$ python -q
>>> import numpy as np
>>> np.set_printoptions(suppress=True, linewidth=140)
>>> rnd = lambda a: np.round(a, 3) + 0
>>> W0 = np.load("run19.npy")
>>> W0
array([[ 3,  1,  2, -1,  6, -2, -2],
       [-2, -3,  3, -3,  9, -1, -2],
       [ 2,  1,  3,  1,  9,  3, -2],
       [-3,  1, -1,  3, -3, -2,  2]])
>>> def softmax(z):
...     e = np.exp(z - z.max(axis=-1, keepdims=True))
...     return e / e.sum(axis=-1, keepdims=True)
... 
>>> rnd(softmax(10 * W0[1]))
array([0., 0., 0., 0., 1., 0., 0.])
>>> rnd(softmax(W0).sum(axis=1))
array([1., 1., 1., 1.])
>>> att = W0 @ W0.T / np.sqrt(7)
>>> softmax(att).round(6).argmax(axis=1)
array([2, 1, 2, 3])
>>> rnd(softmax(att + np.triu(np.full(att.shape, -np.inf), 1)))
array([[1., 0., 0., 0.],
       [0., 1., 0., 0.],
       [0., 0., 1., 0.],
       [0., 0., 0., 1.]])
>>> Uu, sig = np.linalg.svd(W0)
Traceback (most recent call last):
  File "<python-input-11>", line 1, in <module>
    Uu, sig = np.linalg.svd(W0)
    ^^^^^^^
ValueError: too many values to unpack (expected 2)
>>> Uu, sig, vt = np.linalg.svd(W0, full_matrices=False)
>>> np.abs(Uu[:, 0]).round(6).argmax()
np.int64(1)
>>> Uu.shape, sig.shape, vt.shape
((4, 4), (4,), (4, 7))
>>> rnd(np.abs(vt[0]))
array([0.132, 0.068, 0.299, 0.157, 0.896, 0.057, 0.24 ])
>>> rnd(sig)
array([16.004,  5.835,  4.246,  3.715])
>>> rnd(sig / sig[0])
array([1.   , 0.365, 0.265, 0.232])
>>> t = np.radians(90)
>>> R = np.eye(7)
>>> R[0, 0] = R[2, 2] = np.cos(t)
>>> R[0, 2], R[2, 0] = -np.sin(t), np.sin(t)
>>> rnd(R)
array([[ 0.,  0., -1.,  0.,  0.,  0.,  0.],
       [ 0.,  1.,  0.,  0.,  0.,  0.,  0.],
       [ 1.,  0.,  0.,  0.,  0.,  0.,  0.],
       [ 0.,  0.,  0.,  1.,  0.,  0.,  0.],
       [ 0.,  0.,  0.,  0.,  1.,  0.,  0.],
       [ 0.,  0.,  0.,  0.,  0.,  1.,  0.],
       [ 0.,  0.,  0.,  0.,  0.,  0.,  1.]])
>>> B = W0 @ R.T
>>> np.allclose(W0 @ W0.T, B @ B.T)
True
>>> np.abs(B - W0).max(axis=0)
array([5., 0., 5., 0., 0., 0., 0.])
>>> arr = np.load("test15.npy")
>>> arr
array([[ 3.05, -1.  , -5.  , -3.  , -1.  ],
       [-2.  ,  4.05,  0.  ,  0.  ,  0.  ],
       [-2.  , -3.  , -4.95, -4.  , -2.  ],
       [-5.  , -5.  ,  5.  , -1.95,  1.  ],
       [ 3.  , -1.  , -5.  , -3.  , -0.95]])
>>> np.linalg.cond(arr) > 100
np.True_
>>> rnd(np.abs(np.linalg.svd(arr)[2][-1]))
array([0.185, 0.091, 0.379, 0.189, 0.882])
>>> np.argsort(-np.linalg.norm(arr, axis=0).round(6), kind="stable")[:3]
array([2, 1, 0])
>>> rnd(np.linalg.norm(arr, 2) / np.linalg.norm(arr))
np.float64(0.764)
>>> np.allclose(arr @ arr.T, arr.T @ arr)
False
>>> (arr - arr.T) / 2
array([[ 0. ,  0.5, -1.5,  1. , -2. ],
       [-0.5,  0. ,  1.5,  2.5,  0.5],
       [ 1.5, -1.5,  0. , -4.5,  1.5],
       [-1. , -2.5,  4.5,  0. ,  2. ],
       [ 2. , -0.5, -1.5, -2. ,  0. ]])
>>> rnd(np.sort(np.abs(np.linalg.eigvals(arr))))
array([0.05 , 4.711, 4.711, 5.206, 5.206])
>>> rnd(np.linalg.det(arr))
np.float64(30.07)
>>> q, vecs = np.linalg.qr(arr[:, :1])[0], np.linalg.qr(arr[:, 1:])[0]
>>> sig = np.linalg.svd(q.T @ vecs, compute_uv=False)
>>> rnd(sig)
array([1.])
>>> (sig > 0.9).sum()
np.int64(1)
>>> rnd(np.linalg.norm(q @ q.T - vecs @ vecs.T, 2))
np.float64(1.0)
>>> u = np.array([0, 3, 3, 3, 0])
>>> B = arr + np.outer(u, np.eye(5)[1])
>>> rnd(np.linalg.det(B) / np.linalg.det(arr)), rnd(1 + np.linalg.solve(arr, u)[1])
(np.float64(1.499), np.float64(1.499))
>>> np.linalg.matrix_rank(np.linalg.inv(B) - np.linalg.inv(arr), tol=1e-8)
np.int64(1)
>>> np.linalg.matrix_rank(B - arr)
np.int64(1)
>>> A = np.loadtxt("w.csv", delimiter=",")
>>> rnd(A)
array([[ 0.   , -0.707, -0.707],
       [ 1.   ,  0.   ,  0.   ],
       [ 0.   , -0.707,  0.707]])
>>> # columns are unit length and at right angles
>>> rng = np.random.default_rng(59311)
>>> labels = rng.permutation(3)
>>> labels
array([0, 1, 2])
>>> B = A[labels][:, labels]
>>> rnd(np.sort(np.abs(np.linalg.eigvals(B))))
array([1., 1., 1.])
>>> rnd(np.trace(B))
np.float64(0.707)
>>> rnd(np.abs(np.linalg.eigvals(A)).max())
np.float64(1.0)
>>> rnd(A @ A)
array([[-0.707,  0.5  , -0.5  ],
       [ 0.   , -0.707, -0.707],
       [-0.707, -0.5  ,  0.5  ]])
>>> rnd(np.trace(A))
np.float64(0.707)
>>> rnd((A - A.T) / 2)
array([[ 0.   , -0.854, -0.354],
       [ 0.854,  0.   ,  0.354],
       [ 0.354, -0.354,  0.   ]])
>>> rnd(np.linalg.matrix_power(A, 4))
array([[ 0.854, -0.457, -0.25 ],
       [ 0.5  ,  0.854,  0.146],
       [ 0.146, -0.25 ,  0.957]])
>>> rnd(np.sort(np.abs(np.linalg.eigvals(A))))
array([1., 1., 1.])
>>> np.allclose(A @ A.T, A.T @ A)
True
>>> vec = np.array([1, -3, 3])
>>> 3 - np.linalg.matrix_rank(A - np.eye(3), tol=1e-8)
np.int64(1)
>>> rnd(np.linalg.inv(A))
array([[ 0.   ,  1.   ,  0.   ],
       [-0.707,  0.   , -0.707],
       [-0.707,  0.   ,  0.707]])
>>> [p for p in range(1, 25) if np.allclose(np.linalg.matrix_power(A, p), np.eye(3))]
[]
>>> u = np.array([9, -4, 1])
>>> B = A + np.outer(u, np.eye(3)[1])
>>> np.linalg.matrix_rank(B - A)
np.int64(1)
>>> rnd(B)
array([[ 0.   ,  8.293, -0.707],
       [ 1.   , -4.   ,  0.   ],
       [ 0.   ,  0.293,  0.707]])
>>> np.linalg.matrix_rank(np.linalg.inv(B) - np.linalg.inv(A), tol=1e-8)
np.int64(1)
